In [1]: import numpy as np

In [2]: import numpy.linalg as la

In [3]: np.set_printoptions(suppress=True, linewidth=120)

In [4]: rnd = lambda a: np.round(a, 2) + 0

In [5]: data = np.load("data.npy")

In [6]: data
Out[6]: 
array([[3, 0, 0, 0, 0],
       [0, 1, 0, 0, 0],
       [0, 0, 0, 0, 0],
       [0, 0, 0, 3, 0],
       [0, 0, 0, 0, 3]])

In [7]: rng = np.random.default_rng(2973)

In [8]: z = rng.permutation(5)

In [9]: z
Out[9]: array([2, 1, 4, 3, 0])

In [10]: A2 = data[z][:, z]

In [11]: np.allclose(A2, data)
Out[11]: False

In [12]: np.trace(A2)
Out[12]: np.int64(10)

In [13]: A2 = np.array([[-2, -3], [-2, 1], [3, 2], [-2, -1], [0, 2]])

In [14]: data @ A2
Out[14]: 
array([[-6, -9],
       [-2,  1],
       [ 0,  0],
       [-6, -3],
       [ 0,  6]])

In [15]: np.vstack([data, A2.T]).shape
Out[15]: (7, 5)

In [16]: A2.T @ data.T
Out[16]: 
array([[-6, -2,  0, -6,  0],
       [-9,  1,  0, -3,  6]])

In [17]: la.matrix_rank(data @ A2)
Out[17]: np.int64(2)

In [18]: vec = np.array([7, 3, 6, 8, 9])

In [19]: h1 = np.maximum(data @ vec, 0)

In [20]: rnd(np.tanh(data @ vec))
Out[20]: array([1., 1., 0., 1., 1.])

In [21]: np.flatnonzero(h1 > 1e-9)
Out[21]: array([0, 1, 3, 4])

In [22]: print(h1)
[21  3  0 24 27]

In [23]: w, vecs = la.eigh(data)

In [24]: (w > 1e-8).sum(), (w < -1e-8).sum()
Out[24]: (np.int64(4), np.int64(0))

In [25]: print(w.sum(), np.trace(data))
10.0 10

In [26]: rnd(la.svd(data, compute_uv=False))
Out[26]: array([3., 3., 3., 1., 0.])

In [27]: print(np.unique(w.round(6) + 0, return_counts=True)[1])
[1 1 3]

In [28]: print(vecs @ np.diag(w) @ vecs.T)
[[3. 0. 0. 0. 0.]
 [0. 1. 0. 0. 0.]
 [0. 0. 0. 0. 0.]
 [0. 0. 0. 3. 0.]
 [0. 0. 0. 0. 3.]]

In [29]: w
Out[29]: array([0., 1., 3., 3., 3.])

In [30]: rnd(la.eigvalsh(data @ data))
Out[30]: array([0., 1., 9., 9., 9.])

In [31]: (data + data.T) / 2
Out[31]: 
array([[3., 0., 0., 0., 0.],
       [0., 1., 0., 0., 0.],
       [0., 0., 0., 0., 0.],
       [0., 0., 0., 3., 0.],
       [0., 0., 0., 0., 3.]])

In [32]: data.inv()
Traceback (most recent call last):
  Cell In[32], line 1
    data.inv()
AttributeError: 'numpy.ndarray' object has no attribute 'inv'


In [33]: np.trace(data)
Out[33]: np.int64(10)

In [34]: E = np.array([[-2, -2, -2, -2, -2, -2, -2, -2],
    ...:     [-2, -4, -4, -4, -4, -4, -4, -4],
    ...:     [-2, -4, -6, -6, -6, -6, -6, -6],
    ...:     [-2, -4, -6, -8, -8, -8, -8, -8],
    ...:     [-2, -4, -6, -8, -10, -10, -10, -10],
    ...:     [-2, -4, -6, -8, -10, -12, -12, -12],
    ...:     [-2, -4, -6, -8, -10, -12, -14, -14],
    ...:     [-2, -4, -6, -8, -10, -12, -14, -16]])

In [35]: E
Out[35]: 
array([[ -2,  -2,  -2,  -2,  -2,  -2,  -2,  -2],
       [ -2,  -4,  -4,  -4,  -4,  -4,  -4,  -4],
       [ -2,  -4,  -6,  -6,  -6,  -6,  -6,  -6],
       [ -2,  -4,  -6,  -8,  -8,  -8,  -8,  -8],
       [ -2,  -4,  -6,  -8, -10, -10, -10, -10],
       [ -2,  -4,  -6,  -8, -10, -12, -12, -12],
       [ -2,  -4,  -6,  -8, -10, -12, -14, -14],
       [ -2,  -4,  -6,  -8, -10, -12, -14, -16]])

In [36]: # symmetric, so the eigenvalues are real

In [37]: gram = E.T @ E

In [38]: np.trace(gram), (E ** 2).sum()
Out[38]: (np.int64(3504), np.int64(3504))
